% python3 -q
>>> import numpy as np
>>> import numpy.linalg as la
>>> np.set_printoptions(suppress=True, linewidth=200)
>>> X = np.loadtxt("layer18.csv", delimiter=",")
>>> X.round(2)
array([[ 0.02,  0.02,  0.07,  0.07, -0.11],
       [ 0.02,  0.02,  0.07,  0.07, -0.11],
       [ 0.07,  0.07,  0.2 ,  0.2 , -0.33],
       [ 0.07,  0.07,  0.2 ,  0.2 , -0.33],
       [-0.11, -0.11, -0.33, -0.33,  0.56]])
>>> ev, V = la.eigh(X)
>>> (ev > 1e-8).sum(), (ev < -1e-8).sum()
(np.int64(1), np.int64(0))
>>> np.unique(ev.round(6) + 0, return_counts=True)[1]
array([4, 1])
>>> np.round(la.eigvalsh(X + -2 * np.eye(5)), 2)
array([-2., -2., -2., -2., -1.])
>>> print(np.abs(V[:, -1]).round(6).argmax())
4
>>> np.round(la.svd(X, compute_uv=False), 2) + 0
array([1., 0., 0., 0., 0.])
>>> np.round(V.T @ X @ V, 2) + 0
array([[0., 0., 0., 0., 0.],
       [0., 0., 0., 0., 0.],
       [0., 0., 0., 0., 0.],
       [0., 0., 0., 0., 0.],
       [0., 0., 0., 0., 1.]])
>>> np.round(V @ np.diag(ev) @ V.T, 2)
array([[ 0.02,  0.02,  0.07,  0.07, -0.11],
       [ 0.02,  0.02,  0.07,  0.07, -0.11],
       [ 0.07,  0.07,  0.2 ,  0.2 , -0.33],
       [ 0.07,  0.07,  0.2 ,  0.2 , -0.33],
       [-0.11, -0.11, -0.33, -0.33,  0.56]])
>>> data = np.load("sample8.npy")
>>> data.round(2)
array([[ 0.51, -0.49, -0.49, -0.49, -0.16],
       [-0.49,  0.51, -0.49, -0.49, -0.16],
       [-0.49, -0.49,  0.51, -0.49, -0.16],
       [-0.49, -0.49, -0.49,  0.51, -0.16],
       [-0.16, -0.16, -0.16, -0.16,  0.95]])
>>> # orthonormal columns
>>> ev, V = la.eigh(data)
>>> x = np.array([2, 1, 2, 1, 1])
>>> np.round(V * np.abs(ev) @ V.T, 2) + 0
array([[1., 0., 0., 0., 0.],
       [0., 1., 0., 0., 0.],
       [0., 0., 1., 0., 0.],
       [0., 0., 0., 1., 0.],
       [0., 0., 0., 0., 1.]])
>>> np.round(la.eigvalsh(data[1:, 1:]), 2)
array([-0.51,  1.  ,  1.  ,  1.  ])
>>> print(np.round(x @ data @ x, 2))
-8.51
>>> x = np.array([-1, 2, -1, 1, -1])
>>> target = data @ x
>>> b, lr = np.zeros(5), 1 / la.norm(data, 2) ** 2
>>> for i in range(8):
...     b -= lr * data.T @ (data @ b - target)
...     if i % 2 == 0: print(i, round(la.norm(data @ b - target), 2))
... 
0 0.0
2 0.0
4 0.0
6 0.0
>>> b.round(2)
array([-1.,  2., -1.,  1., -1.])
>>> np.round(la.matrix_power(data, 2), 2) + 0
array([[1., 0., 0., 0., 0.],
       [0., 1., 0., 0., 0.],
       [0., 0., 1., 0., 0.],
       [0., 0., 0., 1., 0.],
       [0., 0., 0., 0., 1.]])
>>> np.trace(data)
np.float64(3.0)
>>> round(la.det(data), 2)
np.float64(-1.0)
>>> print(np.round(data @ data, 2) + 0)
[[1. 0. 0. 0. 0.]
 [0. 1. 0. 0. 0.]
 [0. 0. 1. 0. 0.]
 [0. 0. 0. 1. 0.]
 [0. 0. 0. 0. 1.]]
>>> np.allclose(data, data.T)
True
>>> ev, V = la.eigh(data)
>>> print(np.unique(ev.round(6) + 0, return_counts=True)[1])
[1 4]
>>> print(np.round(V.T @ V, 2) + 0)
[[1. 0. 0. 0. 0.]
 [0. 1. 0. 0. 0.]
 [0. 0. 1. 0. 0.]
 [0. 0. 0. 1. 0.]
 [0. 0. 0. 0. 1.]]
>>> (ev > 1e-8).sum(), (ev < -1e-8).sum()
(np.int64(4), np.int64(1))
>>> print(np.round(la.eigvalsh(data @ data), 2))
[1. 1. 1. 1. 1.]
>>> print(np.round(V.T @ data @ V, 2) + 0)
[[-1.  0.  0.  0.  0.]
 [ 0.  1.  0.  0.  0.]
 [ 0.  0.  1.  0.  0.]
 [ 0.  0.  0.  1.  0.]
 [ 0.  0.  0.  0.  1.]]
>>> ev.round(2)
array([-1.,  1.,  1.,  1.,  1.])
>>> mat = np.loadtxt("data.csv", delimiter=",")
>>> mat
array([[-0.74, -0.99,  0.45],
       [ 0.15, -0.24,  0.15],
       [-0.65, -0.94,  0.18],
       [ 0.42,  0.65, -0.03],
       [-0.72,  0.24, -0.47],
       [ 0.82,  0.97, -0.12],
       [ 0.76,  0.35,  0.35],
       [ 0.46,  0.74, -0.06],
       [ 0.36,  0.36,  0.06],
       [-0.85, -0.98,  0.12],
       [-0.89, -0.15, -0.56],
       [ 0.46, -0.52,  0.4 ],
       [-0.9 , -0.95, -0.12],
       [-0.59,  0.12, -0.35],
       [ 0.52, -0.43,  0.4 ],
       [-0.94, -1.  ,  0.32],
       [ 0.5 ,  0.95, -0.32],
       [-0.32, -0.21, -0.09],
       [ 0.24,  0.69, -0.15],
       [-0.3 , -0.64,  0.09],
       [-0.91, -0.95, -0.15],
       [ 0.6 ,  0.81, -0.03],
       [ 0.26,  0.3 ,  0.03],
       [ 0.36,  0.36,  0.06],
       [ 0.01, -0.26,  0.09],
       [ 0.36,  0.81, -0.18],
       [-0.92, -0.93, -0.24],
       [ 0.34, -0.32,  0.26],
       [-0.18,  0.79, -0.4 ],
       [ 0.77,  0.3 ,  0.37],
       [ 0.91,  0.85,  0.32]])
>>> np.abs(np.diag(la.qr(X)[1])) > 1e-9
array([ True, False, False, False, False])
